In [1]: import numpy as np

In [2]: import numpy.linalg as la

In [3]: np.set_printoptions(suppress=True, linewidth=200)

In [4]: def rnd(a):
   ...:     return np.round(a, 1) + 0
   ...: 

In [5]: feats = np.load("layer7.npy")

In [6]: feats
Out[6]: 
array([[ 2.3, -0.6, -0.1, -0.8,  0.1],
       [-0.6,  1.7, -0.2,  0.3, -1. ],
       [-0.1, -0.2,  2. , -0.2,  0.2],
       [-0.8,  0.3, -0.2,  1.6,  0.3],
       [ 0.1, -1. ,  0.2,  0.3,  3.4]])

In [7]: w, V = la.eig(feats)

In [8]: rnd(feats @ V[:, 0] - w[0] * V[:, 0])
Out[8]: array([0., 0., 0., 0., 0.])

In [9]: rnd(np.prod(w))
Out[9]: np.float64(23.9)

In [10]: rnd(np.sort(la.eigvals(la.inv(feats))))
Out[10]: array([0.3, 0.3, 0.5, 1. , 1. ])

In [11]: rnd(np.sort(la.eigvals(feats @ feats)))
Out[11]: array([ 0.9,  1. ,  4.2,  9. , 15.8])

In [12]: rnd(np.sort(la.eigvals(feats.T)))
Out[12]: array([1., 1., 2., 3., 4.])

In [13]: np.trace(feats)
Out[13]: np.float64(11.0)

In [14]: vec = np.ones(5)

In [15]: for _ in range(5):
    ...:     vec = feats @ vec
    ...:     vec /= la.norm(vec)
    ...:     print(round(vec @ feats @ vec, 1))
    ...: 
2.9
3.8
3.9
3.9
4.0

In [16]: rnd(vec)
Out[16]: array([ 0.1, -0.4,  0.1,  0. ,  0.9])

In [17]: rnd(la.eigvalsh(feats)[-1])
Out[17]: np.float64(4.0)

In [18]: w, V = la.eigh(feats)

In [19]: vec = np.array([1, -5, 4, 3, -4])

In [20]: rnd(la.eigvalsh(feats[1:, 1:]))
Out[20]: array([1. , 1.7, 2.2, 3.9])

In [21]: rnd(vec @ feats @ vec / (vec @ vec)), rnd(w[0]), rnd(w[-1])
Out[21]: (np.float64(1.3), np.float64(1.0), np.float64(4.0))

In [22]: E = np.array([[3, 1, 1, 8],
    ...:     [21, 7, -1, 9],
    ...:     [0, 0, -6, -7],
    ...:     [-12, -4, 6, -9],
    ...:     [-15, -5, 9, -9],
    ...:     [15, 5, 3, 1]])

In [23]: # null space of dimension 1

In [24]: left, sig, vt = la.svd(E)

In [25]: V = vt[:(sig > 1e-8).sum()]

In [26]: rng = np.random.default_rng(2625)

In [27]: vec = E[0] + -1 * E[5] + rng.integers(2) * np.eye(4)[0]

In [28]: vec
Out[28]: array([-11.,  -4.,  -2.,   7.])

In [29]: la.matrix_rank(np.vstack([E, vec]))
Out[29]: np.int64(4)

In [30]: left, sig, vt = la.svd(E)

In [31]: rnd(sig)
Out[31]: array([37.8, 11.4, 11. ,  0. ])

In [32]: np.argmax(sig[:-1] / (sig[1:] + 1e-6)) + 1
Out[32]: np.int64(3)

In [33]: other = left[:, :3] @ np.diag(sig[:3]) @ vt[:3]

In [34]: rnd(la.norm(E - other) / la.norm(E))
Out[34]: np.float64(0.0)

In [35]: rnd(la.norm(E - other, 2)), rnd(sig[3])
Out[35]: (np.float64(0.0), np.float64(0.0))

In [36]: rnd(np.abs(E - other).max())
Out[36]: np.float64(0.0)

In [37]: A = np.loadtxt("case1.csv", delimiter=",")

In [38]: A
Out[38]: 
array([[ -6.2,   2.2,  -8.9,  -6.5],
       [ -0.9,  -2.5,  14.4,  12.7],
       [ -1.8,   2.3,  -2.4,  -2.7],
       [  7.1,  -0.5,   5.8,   2.4],
       [  1.4,   3. ,  -0.4,  -4.7],
       [ 11.2,  -1.4,  15.8,   5.2],
       [ 12. ,  -4.5,  16.6,  10.7],
       [  4.4,  -0.1,   4.1,   1.4],
       [ -8.3,   9.6, -17.2, -16. ],
       [  1.3,  -2.3,   2.7,   1.7],
       [ -8.1,   0.6,  -2.1,   3.9],
       [ -3.9,   4.6, -11.2, -12.5],
       [  0.7,  -3.1,  -2.2,   2. ],
       [ -0.3,   6.7, -11.4, -13.5],
       [ -4.2,  -0.7,  -6.2,  -6.2],
       [ -6.1,   1.8, -13.4,  -5.1],
       [ -4.9,  -0.7,  11.8,  11.1],
       [ -0.7,  -2.2,  -0.5,  -1.6],
       [  0.4,  -2.2,  -0.1,   5.2],
       [  1.2,  -1.2,  -1.5,  -1.4],
       [  3.7,  -1.6,   4.7,   4. ],
       [-12.7,   6. , -13. ,  -9.4],
       [ -3.6,   1.5,  -9.2,  -4.1],
       [  8.6,  -1.2,   1.5,  -3.6],
       [ 16. ,  -2.3,   5.9,   4.9],
       [ -8.3,   6. , -18.7, -19.1],
       [-10.6,   5.2, -10.3,  -8.4],
       [ -1.2,   4.9,   0. ,  -4.4],
       [  2.8,  -1.6,   0.8,   4. ],
       [ -1.3,   3. ,  -8.5,  -7.9],
       [  4.2,   0.7,   2.5,  -4.6],
       [  6.4,  -1.4,   8.7,   7. ],
       [  0.5,  -3.8,  14.8,  12.1],
       [  0.4,   0.2,   8.8,   7.8],
       [  0.6,  -1.2,   2. ,   4.2]])

In [39]: basis = A[[16, 27]].astype(float)

In [40]: for _ in range(5):
    ...:     idx = la.norm(A[:, None] - basis, axis=-1).argmin(axis=1)
    ...:     basis = np.array([A[idx == j].mean(axis=0) for j in range(2)])
    ...: 

In [41]: idx
Out[41]: array([1, 0, 1, 0, 1, 0, 0, 0, 1, 0, 1, 1, 0, 1, 1, 1, 0, 1, 0, 1, 0, 1, 1, 0, 0, 1, 1, 1, 0, 1, 0, 0, 0, 0, 0])

In [42]: np.abs(basis[1] - basis[0]).argmax()
Out[42]: np.int64(2)

In [43]: rnd(basis[1] - basis[0])
Out[43]: array([ -8.5,   4.8, -14.5, -11.9])

In [44]: other = A + rng.integers(-2, 3, (35, 1)) @ rng.integers(-2, 3, (1, 4))

In [45]: rnd(other)
Out[45]: 
array([[ -8.2,   4.2, -10.9, -10.5],
       [ -1.9,  -1.5,  13.4,  10.7],
       [ -3.8,   4.3,  -4.4,  -6.7],
       [  7.1,  -0.5,   5.8,   2.4],
       [  1.4,   3. ,  -0.4,  -4.7],
       [  9.2,   0.6,  13.8,   1.2],
       [ 11. ,  -3.5,  15.6,   8.7],
       [  6.4,  -2.1,   6.1,   5.4],
       [ -8.3,   9.6, -17.2, -16. ],
       [  1.3,  -2.3,   2.7,   1.7],
       [ -7.1,  -0.4,  -1.1,   5.9],
       [ -5.9,   6.6, -13.2, -16.5],
       [ -0.3,  -2.1,  -3.2,   0. ],
       [ -2.3,   8.7, -13.4, -17.5],
       [ -3.2,  -1.7,  -5.2,  -4.2],
       [ -5.1,   0.8, -12.4,  -3.1],
       [ -4.9,  -0.7,  11.8,  11.1],
       [ -2.7,  -0.2,  -2.5,  -5.6],
       [  2.4,  -4.2,   1.9,   9.2],
       [  1.2,  -1.2,  -1.5,  -1.4],
       [  2.7,  -0.6,   3.7,   2. ],
       [-14.7,   8. , -15. , -13.4],
       [ -5.6,   3.5, -11.2,  -8.1],
       [  9.6,  -2.2,   2.5,  -1.6],
       [ 14. ,  -0.3,   3.9,   0.9],
       [ -9.3,   7. , -19.7, -21.1],
       [-11.6,   6.2, -11.3, -10.4],
       [  0.8,   2.9,   2. ,  -0.4],
       [  2.8,  -1.6,   0.8,   4. ],
       [ -1.3,   3. ,  -8.5,  -7.9],
       [  5.2,  -0.3,   3.5,  -2.6],
       [  4.4,   0.6,   6.7,   3. ],
       [  2.5,  -5.8,  16.8,  16.1],
       [ -1.6,   2.2,   6.8,   3.8],
       [ -0.4,  -0.2,   1. ,   2.2]])

In [46]: la.matrix_rank(other - A, tol=1e-8)
Out[46]: np.int64(1)

In [47]: rnd(np.abs(other - A).sum(axis=1))
Out[47]: array([10.,  5., 10.,  0.,  0., 10.,  5., 10.,  0.,  0.,  5., 10.,  5., 10.,  5.,  5.,  0., 10., 10.,  0.,  5., 10., 10.,  5., 10.,  5.,  5., 10.,  0.,  0.,  5., 10., 10., 10.,  5.])

In [48]: rnd(other - A)
Out[48]: 
array([[-2.,  2., -2., -4.],
       [-1.,  1., -1., -2.],
       [-2.,  2., -2., -4.],
       [ 0.,  0.,  0.,  0.],
       [ 0.,  0.,  0.,  0.],
       [-2.,  2., -2., -4.],
       [-1.,  1., -1., -2.],
       [ 2., -2.,  2.,  4.],
       [ 0.,  0.,  0.,  0.],
       [ 0.,  0.,  0.,  0.],
       [ 1., -1.,  1.,  2.],
       [-2.,  2., -2., -4.],
       [-1.,  1., -1., -2.],
       [-2.,  2., -2., -4.],
       [ 1., -1.,  1.,  2.],
       [ 1., -1.,  1.,  2.],
       [ 0.,  0.,  0.,  0.],
       [-2.,  2., -2., -4.],
       [ 2., -2.,  2.,  4.],
       [ 0.,  0.,  0.,  0.],
       [-1.,  1., -1., -2.],
       [-2.,  2., -2., -4.],
       [-2.,  2., -2., -4.],
       [ 1., -1.,  1.,  2.],
       [-2.,  2., -2., -4.],
       [-1.,  1., -1., -2.],
       [-1.,  1., -1., -2.],
       [ 2., -2.,  2.,  4.],
       [ 0.,  0.,  0.,  0.],
       [ 0.,  0.,  0.,  0.],
       [ 1., -1.,  1.,  2.],
       [-2.,  2., -2., -4.],
       [ 2., -2.,  2.,  4.],
       [-2.,  2., -2., -4.],
       [-1.,  1., -1., -2.]])

In [49]: other = np.array([[-2, 1], [2, 2], [-1, -1]])

In [50]: data = np.kron(np.eye(3, dtype=int), other)

In [51]: data
Out[51]: 
array([[-2,  1,  0,  0,  0,  0],
       [ 2,  2,  0,  0,  0,  0],
       [-1, -1,  0,  0,  0,  0],
       [ 0,  0, -2,  1,  0,  0],
       [ 0,  0,  2,  2,  0,  0],
       [ 0,  0, -1, -1,  0,  0],
       [ 0,  0,  0,  0, -2,  1],
       [ 0,  0,  0,  0,  2,  2],
       [ 0,  0,  0,  0, -1, -1]])

In [52]: other = np.c_[data[:, :3] @ np.array([[5, -7, 7], [-2, 3, 7], [1, -3, 2]]), np.array([7, 5, 7, 0, 8, 9, -1, -7, -2])]

In [53]: other
Out[53]: 
array([[-12,  17,  -7,   7],
       [  6,  -8,  28,   5],
       [ -3,   4, -14,   7],
       [ -2,   6,  -4,   0],
       [  2,  -6,   4,   8],
       [ -1,   3,  -2,   9],
       [  0,   0,   0,  -1],
       [  0,   0,   0,  -7],
       [  0,   0,   0,  -2]])

In [54]: la.matrix_rank(other)
Out[54]: np.int64(4)

In [55]: rnd(la.norm(la.qr(data)[0].T @ other, axis=0) ** 2 / ((other ** 2).sum(axis=0) + 1e-12))
Out[55]: array([1. , 1. , 1. , 0.3])

In [56]: rnd(la.lstsq(data, other[:, 0])[0])
Out[56]: array([ 5., -2.,  1.,  0.,  0.,  0.])

In [57]: m1 = np.load("m.npy")

In [58]: m1
Out[58]: 
array([[ 0,  0,  0,  0,  0,  0,  0,  0],
       [ 0,  0,  0,  0,  0,  0,  0,  0],
       [ 0,  0,  0,  0,  0,  0,  0,  2],
       [ 0, -2,  0,  0,  0,  0,  0,  0],
       [ 1,  0,  0,  0,  0,  0,  0,  0],
       [ 0,  0,  1,  0,  0,  0,  0,  0],
       [ 0,  0,  0,  0,  0,  0,  0,  0],
       [ 0,  0,  0, -2,  0,  0,  0,  0]])

In [59]: w1 = np.array([[4, 3, 0, 5, 2, 0],
    ...:     [2, 5, 4, 3, 9, 2],
    ...:     [8, 4, 3, 0, 8, 1],
    ...:     [4, 3, 9, 7, 6, 7],
    ...:     [8, 7, 5, 0, 2, 4],
    ...:     [3, 4, 5, 8, 4, 0],
    ...:     [8, 4, 9, 7, 9, 5],
    ...:     [7, 3, 4, 3, 9, 7]])

In [60]: beta = np.array([0, 3, -7, 8, -4, -4])

In [61]: H = np.maximum(m1 @ w1 + beta, 0)

In [62]: H
Out[62]: 
array([[ 0,  3,  0,  8,  0,  0],
       [ 0,  3,  0,  8,  0,  0],
       [14,  9,  1, 14, 14, 10],
       [ 0,  0,  0,  2,  0,  0],
       [ 4,  6,  0, 13,  0,  0],
       [ 8,  7,  0,  8,  4,  0],
       [ 0,  3,  0,  8,  0,  0],
       [ 0,  0,  0,  0,  0,  0]])

In [63]: basis = np.array([[8, 7, 1], [1, 0, 4], [9, 0, 0], [5, 5, 3], [5, 5, 0], [2, 6, 5]])

In [64]: w1 @ basis
Out[64]: 
array([[ 70,  63,  31],
       [121,  86,  41],
       [137, 102,  29],
       [195, 135,  72],
       [134,  90,  56],
       [133,  81,  43],
       [239, 166,  70],
       [169, 151,  63]])

In [65]: (H @ basis).round(6).argmax(axis=1)
Out[65]: array([0, 0, 1, 0, 0, 0, 0, 0])

In [66]: F = np.array([[7, 7, 2, 9, 8, 4],
    ...:     [7, 6, 5, 9, 3, 0],
    ...:     [7, 0, 0, 8, 5, 0],
    ...:     [2, 1, 2, 8, 3, 1],
    ...:     [7, 4, 1, 4, 7, 0],
    ...:     [3, 2, 5, 6, 7, 5]])

In [67]: F
Out[67]: 
array([[7, 7, 2, 9, 8, 4],
       [7, 6, 5, 9, 3, 0],
       [7, 0, 0, 8, 5, 0],
       [2, 1, 2, 8, 3, 1],
       [7, 4, 1, 4, 7, 0],
       [3, 2, 5, 6, 7, 5]])

In [68]: idx = rng.permutation(6)

In [69]: idx
Out[69]: array([3, 1, 4, 0, 2, 5])

In [70]: other = F[idx][:, idx]

In [71]: rnd(np.sort(np.abs(la.eigvals(other))))
Out[71]: array([ 3. ,  3.9,  3.9,  4.7,  4.7, 25.2])

In [72]: other
Out[72]: 
array([[8, 1, 3, 2, 2, 1],
       [9, 6, 3, 7, 5, 0],
       [4, 4, 7, 7, 1, 0],
       [9, 7, 8, 7, 2, 4],
       [8, 0, 5, 7, 0, 0],
       [6, 2, 7, 3, 5, 5]])

In [73]: vec = np.array([0, 2, -2, 3, -3, -3])

In [74]: rhs = other @ vec

In [75]: beta, lr = np.zeros(6), 1 / la.norm(other, 2) ** 2

In [76]: for i in range(5):
    ...:     beta -= lr * other.T @ (other @ beta - rhs)
    ...:     if i % 1 == 0: print(i, round(la.norm(other @ beta - rhs), 1))
    ...: 
0 35.8
1 33.9
2 32.2
3 30.6
4 29.0

In [77]: rnd(beta)
Out[77]: array([ 0. ,  0.3, -0.3,  0.7, -0.5, -0.9])

In [78]: X = np.loadtxt("out15.csv", delimiter=",")

In [79]: X
Out[79]: 
array([[-6.,  0.,  0.,  3.,  0.,  0.,  0.,  0.,  0.],
       [ 0., -2., -9.,  0.,  3.,  0.,  0.,  2.,  0.],
       [ 0.,  0., -4.,  0.,  5., -6.,  0.,  8.,  0.],
       [ 8.,  0.,  0., -7.,  0.,  0.,  0.,  0.,  0.],
       [ 0.,  3., -7.,  0., -2., -9.,  0.,  5.,  0.],
       [ 0., -3., -3.,  0., -3., -3.,  0.,  0.,  0.],
       [ 0.,  0.,  0.,  0.,  0.,  0., -7.,  0.,  8.],
       [ 0.,  0.,  1.,  0.,  7.,  5.,  0., -3.,  0.],
       [ 0.,  0.,  0.,  0.,  0.,  0.,  5.,  0.,  9.]])

In [80]: # 3 groups of indices that never mix

In [81]: f = np.array([-9, 4, 9])

In [82]: np.polyval(f, X[5])
Out[82]: array([  9., -84., -84.,   9., -84., -84.,   9.,   9.,   9.])

In [83]: def softmax(z):
    ...:     e = np.exp(z - z.max(axis=-1, keepdims=True))
    ...:     return e / e.sum(axis=-1, keepdims=True)
    ...: 

In [84]: rnd(softmax(X[6]))
Out[84]: array([0., 0., 0., 0., 0., 0., 0., 0., 1.])

In [85]: rnd(softmax(10 * X[6]))
Out[85]: array([0., 0., 0., 0., 0., 0., 0., 0., 1.])

In [86]: rnd(softmax(X).sum(axis=1))
Out[86]: array([1., 1., 1., 1., 1., 1., 1., 1., 1.])

In [87]: scores = X @ X.T / np.sqrt(9)

In [88]: rnd(softmax(scores)[6] @ X)
Out[88]: array([ 0.,  0.,  0.,  0.,  0.,  0., -7.,  0.,  8.])

In [89]: W0 = np.load("x.npy")

In [90]: rnd(W0)
Out[90]: 
array([[-2.5,  0.3,  1.8,  1.3,  0. ,  1.1, -0.1, -1.2, -1.2],
       [ 1.7, -1.2,  1.2, -0.4, -0.1,  1.2, -2.5, -1.4,  0.3],
       [-0.9, -2.4,  0.1, -1.8, -0.9,  0.6,  1.8, -0.9,  1. ],
       [-0.3,  0.9, -2.2, -1.4,  1.6,  1.8,  0. , -1.4, -1. ],
       [-0.5,  0.8, -0.9,  1.2, -1. ,  2. , -0.4,  0.4,  2.7],
       [-0.9, -0.7, -1.8, -0.1, -2.6, -0.3, -1.5,  0.3, -1.5],
       [-1.6, -1.6, -1. ,  0.6,  1.9, -1.5, -1.5, -0.2,  1.2],
       [ 0.8,  0.5, -0.8,  1.4, -0.8, -1.4,  0.8, -3. ,  0.4],
       [-1.1,  2. ,  0.9, -2.3, -0.6, -1.2, -1. , -0.7,  1.1]])

In [91]: X @ X
Out[91]: 
array([[  60.,    0.,    0.,  -39.,    0.,    0.,    0.,    0.,    0.],
       [   0.,   13.,   35.,    0.,  -43.,   37.,    0.,  -67.,    0.],
       [   0.,   33.,    7.,    0.,   44.,   37.,    0.,  -31.,    0.],
       [-104.,    0.,    0.,   73.,    0.,    0.,    0.,    0.,    0.],
       [   0.,   15.,   47.,    0.,   40.,  112.,    0.,  -75.,    0.],
       [   0.,    6.,   69.,    0.,   -9.,   54.,    0.,  -45.,    0.],
       [   0.,    0.,    0.,    0.,    0.,    0.,   89.,    0.,   16.],
       [   0.,    6.,  -71.,    0.,  -45.,  -99.,    0.,   52.,    0.],
       [   0.,    0.,    0.,    0.,    0.,    0.,   10.,    0.,  121.]])
